$ ipython --no-banner

In [1]: import numpy as np

In [2]: from numpy import linalg as LA

In [3]: np.set_printoptions(precision=3, suppress=True, linewidth=200)

In [4]: rnd = lambda a: np.round(a, 3) + 0

In [5]: E = np.loadtxt("case19.csv", delimiter=",")

In [6]: E
Out[6]: 
array([[2., 2., 0., 1.],
       [2., 2., 2., 0.],
       [0., 2., 2., 2.],
       [1., 0., 2., 2.]])

In [7]: # symmetric, so the eigenvalues are real

In [8]: Q = E.astype(float).copy()

In [9]: for j in range(4):
   ...:     Q[:, j] -= Q[:, :j] @ (Q[:, :j].T @ Q[:, j])
   ...:     Q[:, j] /= LA.norm(Q[:, j])
   ...: 

In [10]: rnd(Q.T @ E)
Out[10]: 
array([[3.   , 2.667, 2.   , 1.333],
       [0.   , 2.211, 1.206, 1.106],
       [0.   , 0.   , 2.558, 1.563],
       [0.   , 0.   , 0.   , 1.886]])

In [11]: rnd(Q.T @ Q)
Out[11]: 
array([[1., 0., 0., 0.],
       [0., 1., 0., 0.],
       [0., 0., 1., 0.],
       [0., 0., 0., 1.]])

In [12]: rnd(Q)
Out[12]: 
array([[ 0.667,  0.101, -0.569,  0.471],
       [ 0.667,  0.101,  0.213, -0.707],
       [ 0.   ,  0.905,  0.355,  0.236],
       [ 0.333, -0.402,  0.711,  0.471]])

In [13]: G = E.T @ E

In [14]: G
Out[14]: 
array([[ 9.,  8.,  6.,  4.],
       [ 8., 12.,  8.,  6.],
       [ 6.,  8., 12.,  8.],
       [ 4.,  6.,  8.,  9.]])

In [15]: np.allclose(G, G.T)
Out[15]: True

In [16]: np.diag(G)
Out[16]: array([ 9., 12., 12.,  9.])

In [17]: x0 = np.ones(4)

In [18]: for _ in range(4):
    ...:     x0 = G @ x0
    ...:     x0 /= LA.norm(x0)
    ...:     print(round(x0 @ G @ x0, 3))
    ...: 
30.929
30.931
30.931
30.931

In [19]: rnd(LA.eigvalsh(G)[-1])
Out[19]: np.float64(30.931)

In [20]: rnd(x0)
Out[20]: array([0.435, 0.557, 0.557, 0.435])

In [21]: W = np.array([[5, -5, -3], [-5, -3, -2], [2, -2, 1], [-2, 4, 4]])

In [22]: coef = np.array([2, 2, 0])

In [23]: H = np.maximum(E @ W + coef, 0)

In [24]: (H > 0).astype(int)
Out[24]: 
array([[0, 0, 0],
       [1, 0, 0],
       [0, 0, 1],
       [1, 1, 1]])

In [25]: Z = np.array([[-4, -3], [5, 4], [-2, 5]])

In [26]: (H @ Z).round(6).argmax(axis=1)
Out[26]: array([0, 1, 1, 1])

In [27]: W @ Z
Out[27]: 
array([[-39, -50],
       [  9,  -7],
       [-20,  -9],
       [ 20,  42]])

In [28]: x0 = np.array([2, -2, 2, -2])

In [29]: h = np.maximum(E @ x0, 0)

In [30]: rnd(np.tanh(E @ x0))
Out[30]: array([-0.964,  0.999, -0.999,  0.964])

In [31]: E * (h > 1e-9)[:, None]
Out[31]: 
array([[0., 0., 0., 0.],
       [2., 2., 2., 0.],
       [0., 0., 0., 0.],
       [1., 0., 2., 2.]])

In [32]: h
Out[32]: array([0., 4., 0., 2.])

In [33]: J = np.load("dump.npy")

In [34]: J
Out[34]: 
array([[ 3., -2.,  1., -1.],
       [ 4., -3.,  2., -2.],
       [ 0.,  0., -1.,  0.],
       [ 0.,  0.,  1., -2.]])

In [35]: Y = J[0, 0] * J[1:] - np.outer(J[1:, 0], J[0])

In [36]: Y
Out[36]: 
array([[ 0., -1.,  2., -2.],
       [ 0.,  0., -3.,  0.],
       [ 0.,  0.,  3., -6.]])

In [37]: np.flatnonzero(~Y.round(6).any(axis=1))
Out[37]: array([], dtype=int64)

In [38]: W0 = np.load("mat.npy")

In [39]: W0
Out[39]: 
array([[ 1.109, -3.496, -3.458],
       [-0.712,  2.653,  2.481],
       [ 0.076,  0.923,  0.716],
       [ 1.083, -3.014, -3.757],
       [-0.408,  1.082,  1.717],
       [-0.626,  1.491,  1.26 ],
       [ 1.727, -4.539, -4.064],
       [-0.111,  0.185,  0.417],
       [ 1.529, -3.331, -3.825],
       [-0.408, -0.271, -0.096],
       [ 1.87 , -5.569, -5.546]])

In [40]: proj = W0 @ LA.solve(W0.T @ W0, W0.T)

In [41]: rnd(LA.eigvalsh(proj))
Out[41]: array([0., 0., 0., 0., 0., 0., 0., 0., 1., 1., 1.])

In [42]: rnd(np.diag(proj))
Out[42]: array([0.151, 0.155, 0.259, 0.433, 0.271, 0.104, 0.494, 0.033, 0.36 , 0.401, 0.339])

In [43]: rnd(proj @ W0[:, 0])
Out[43]: array([ 1.109, -0.712,  0.076,  1.083, -0.408, -0.626,  1.727, -0.111,  1.529, -0.408,  1.87 ])

In [44]: K = np.load("block2.npy")

In [45]: rnd(K)
Out[45]: 
array([[0.333, 0.333, 0.333, 0.   ],
       [0.   , 0.5  , 0.   , 0.5  ],
       [0.   , 0.   , 1.   , 0.   ],
       [0.   , 0.333, 0.333, 0.333]])

In [46]: # rows and columns are dependent

In [47]: r = LA.matrix_rank(K)

In [48]: r
Out[48]: np.int64(3)

In [49]: null = LA.svd(K)[2][r:].T

In [50]: [int(LA.matrix_rank(K[:i])) for i in range(1, len(K) + 1)]
Out[50]: [1, 2, 3, 3]

In [51]: LA.matrix_rank(K.T @ K), LA.matrix_rank(K @ K.T)
Out[51]: (np.int64(3), np.int64(3))

In [52]: rnd(null @ null.T)
Out[52]: 
array([[ 0.333, -0.333,  0.   ,  0.333],
       [-0.333,  0.333,  0.   , -0.333],
       [ 0.   ,  0.   ,  0.   ,  0.   ],
       [ 0.333, -0.333,  0.   ,  0.333]])

In [53]: U, sig, Vt = LA.svd(K)

In [54]: evecs = Vt[:(sig > 1e-8).sum()]

In [55]: rng = np.random.default_rng(9158)

In [56]: x0 = K[2] + 5 * K[1] + rng.integers(2) * np.eye(4)[0]

In [57]: x0
Out[57]: array([0. , 2.5, 1. , 2.5])

In [58]: np.allclose(evecs.T @ evecs @ x0, x0)
Out[58]: True

In [59]: feats = np.array([[-0.5, -0.2], [-0.6, 0.3], [0.4, -0.8]])

In [60]: feats[:, 0] *= 5

In [61]: feats
Out[61]: 
array([[-2.5, -0.2],
       [-3. ,  0.3],
       [ 2. , -0.8]])

In [62]: feats.reshape(2, -1)
Out[62]: 
array([[-2.5, -0.2, -3. ],
       [ 0.3,  2. , -0.8]])

In [63]: feats.reshape(-1, 2)
Out[63]: 
array([[-2.5, -0.2],
       [-3. ,  0.3],
       [ 2. , -0.8]])

In [64]: blk = feats.reshape(3, 2, -1)

In [65]: blk.transpose(1, 0, 2)
Out[65]: 
array([[[-2.5],
        [-3. ],
        [ 2. ]],

       [[-0.2],
        [ 0.3],
        [-0.8]]])

In [66]: np.swapaxes(blk, 1, 2)[2]
Out[66]: array([[ 2. , -0.8]])

In [67]: blk.shape
Out[67]: (3, 2, 1)

In [68]: x0 = np.array([2, -3])

In [69]: rhs = feats @ x0

In [70]: rnd(LA.solve(feats.T @ feats, feats.T @ rhs))
Out[70]: array([ 2., -3.])

In [71]: rhs
Out[71]: array([-4.4, -6.9,  6.4])

In [72]: rnd(LA.lstsq(feats, rhs)[0])
Out[72]: array([ 2., -3.])

In [73]: rhs = rhs + 0.05 * rng.normal(size=3)

In [74]: rnd(rhs)
Out[74]: array([-4.356, -6.86 ,  6.383])

In [75]: coef, *_ = LA.lstsq(feats, rhs)

In [76]: [round(float(LA.norm(LA.solve(feats.T @ feats + lam * np.eye(2), feats.T @ rhs))), 2) for lam in (0, 1, 10, 100)]
Out[76]: [3.61, 2.4, 1.52, 0.37]

In [77]: coef.round()
Out[77]: array([ 2., -3.])

In [78]: rnd(LA.norm(rhs - feats @ coef))
Out[78]: np.float64(0.002)

In [79]: Y = np.array([[1, -2], [2, 1]])

In [80]: Z = np.kron(Y, feats)

In [81]: rnd(LA.norm(Z, 2)), rnd(LA.norm(Y, 2) * LA.norm(feats, 2))
Out[81]: (np.float64(9.865), np.float64(9.865))

In [82]: Z.shape
Out[82]: (6, 4)

In [83]: LA.matrix_rank(Z)
Out[83]: np.int64(4)

In [84]: r0, v = feats[0], feats[1]

In [85]: r0 @ r0
Out[85]: np.float64(6.29)

In [86]: r0 @ v
Out[86]: np.float64(7.44)

In [87]: p = (r0 @ v) / (r0 @ r0) * r0

In [88]: LA.matrix_rank(np.outer(r0, v))
Out[88]: np.int64(1)

In [89]: rnd((v - p) @ r0)
Out[89]: np.float64(0.0)

In [90]: Y = feats + rng.integers(-2, 3, (3, 1)) @ rng.integers(-2, 3, (1, 2))

In [91]: rnd(Y)
Out[91]: 
array([[-4.5,  1.8],
       [-4. ,  1.3],
       [ 1. ,  0.2]])

In [92]: LA.matrix_rank(Y - feats, tol=1e-8)
Out[92]: np.int64(1)

In [93]: Y - feats
Out[93]: 
array([[-2.,  2.],
       [-1.,  1.],
       [-1.,  1.]])

In [94]: Y = np.array([[2], [1], [1], [1]])

In [95]: Z = np.array([[1, 8, -3, -7]])

In [96]: M = Y @ Z + 0.05 * rng.normal(size=(4, 4))

In [97]: rnd(M)
Out[97]: 
array([[  1.921,  16.005,  -5.98 , -14.046],
       [  1.007,   8.   ,  -3.   ,  -6.966],
       [  1.005,   8.085,  -2.96 ,  -6.965],
       [  0.99 ,   8.   ,  -2.993,  -6.887]])

In [98]: G = M.T @ M

In [99]: rnd(np.trace(G)), rnd((M ** 2).sum())
Out[99]: (np.float64(860.442), np.float64(860.442))

In [100]: rnd(np.diag(G))
Out[100]: array([  6.694, 449.522,  62.479, 341.747])

In [101]: (M @ M.T).shape
Out[101]: (4, 4)

In [102]: np.allclose(G, G.T)
Out[102]: True

In [103]: rnd(LA.eigvalsh(G)[::-1])
Out[103]: array([860.423,   0.016,   0.002,   0.001])

In [104]: G = K.T @ K

In [105]: rnd(LA.eigvalsh(G)[::-1])
Out[105]: array([1.347, 0.678, 0.142, 0.   ])

In [106]: rnd(G)
Out[106]: 
array([[0.111, 0.111, 0.111, 0.   ],
       [0.111, 0.472, 0.222, 0.361],
       [0.111, 0.222, 1.222, 0.111],
       [0.   , 0.361, 0.111, 0.361]])

In [107]: rnd(np.trace(G)), rnd((K ** 2).sum())
Out[107]: (np.float64(2.167), np.float64(2.167))

In [108]: LA.cond(G) > 100
Out[108]: np.True_

In [109]: [round(float(x), 3) for x in LA.svd(G, compute_uv=False)[:3]]
Out[109]: [1.347, 0.678, 0.142]

In [110]: np.argsort(-LA.norm(G, axis=0).round(6), kind="stable")[:3]
Out[110]: array([2, 1, 3])

In [111]: rnd(K @ LA.pinv(K) @ K)
Out[111]: 
array([[0.333, 0.333, 0.333, 0.   ],
       [0.   , 0.5  , 0.   , 0.5  ],
       [0.   , 0.   , 1.   , 0.   ],
       [0.   , 0.333, 0.333, 0.333]])

In [112]: np.abs(np.diag(LA.qr(K)[1])) > 1e-9
Out[112]: array([ True,  True,  True, False])

In [113]: np.allclose(K[:-1].T @ LA.lstsq(K[:-1].T, K[-1])[0], K[-1])
Out[113]: True

In [114]: A = np.array([[15, 14, 12], [14, 15, 12], [12, 12, 18]])

In [115]: vals, evecs = LA.eigh(A)

In [116]: x0 = np.array([-3, 0, -1])

In [117]: np.abs(A).sum(axis=1).max(), rnd(np.abs(vals).max())
Out[117]: (np.int64(42), np.float64(41.34))

In [118]: x0 @ A @ x0 / (x0 @ x0), rnd(vals[0]), rnd(vals[-1])
Out[118]: (np.float64(22.5), np.float64(1.0), np.float64(41.34))

In [119]: x0 @ A @ x0
Out[119]: np.int64(225)

In [120]: rnd(evecs * np.maximum(vals, 0) @ evecs.T)
Out[120]: 
array([[15., 14., 12.],
       [14., 15., 12.],
       [12., 12., 18.]])

In [121]: X = np.load("test2.npy")

In [122]: X
Out[122]: 
array([[1.879, 2.986, 0.901],
       [1.961, 2.949, 1.025],
       [1.826, 3.037, 0.861],
       [2.079, 2.967, 1.   ],
       [2.096, 3.105, 1.07 ],
       [2.153, 2.756, 0.875],
       [2.045, 2.997, 0.878],
       [2.067, 3.082, 1.067],
       [2.184, 3.107, 1.117],
       [1.879, 2.763, 0.937],
       [2.899, 2.86 , 2.965],
       [3.118, 3.016, 2.997],
       [2.92 , 2.909, 3.02 ],
       [3.03 , 2.966, 2.928],
       [2.918, 3.066, 3.109],
       [2.932, 2.814, 3.057],
       [2.949, 2.926, 2.985],
       [3.067, 3.063, 3.191],
       [3.049, 2.958, 2.756],
       [3.122, 3.025, 3.065]])

In [123]: blk = np.stack([X, 2 * X, X[::-1]])

In [124]: (blk @ X.T).shape
Out[124]: (3, 20, 20)

In [125]: LA.matrix_rank(blk)
Out[125]: array([3, 3, 3])

In [126]: blk.shape
Out[126]: (3, 20, 3)
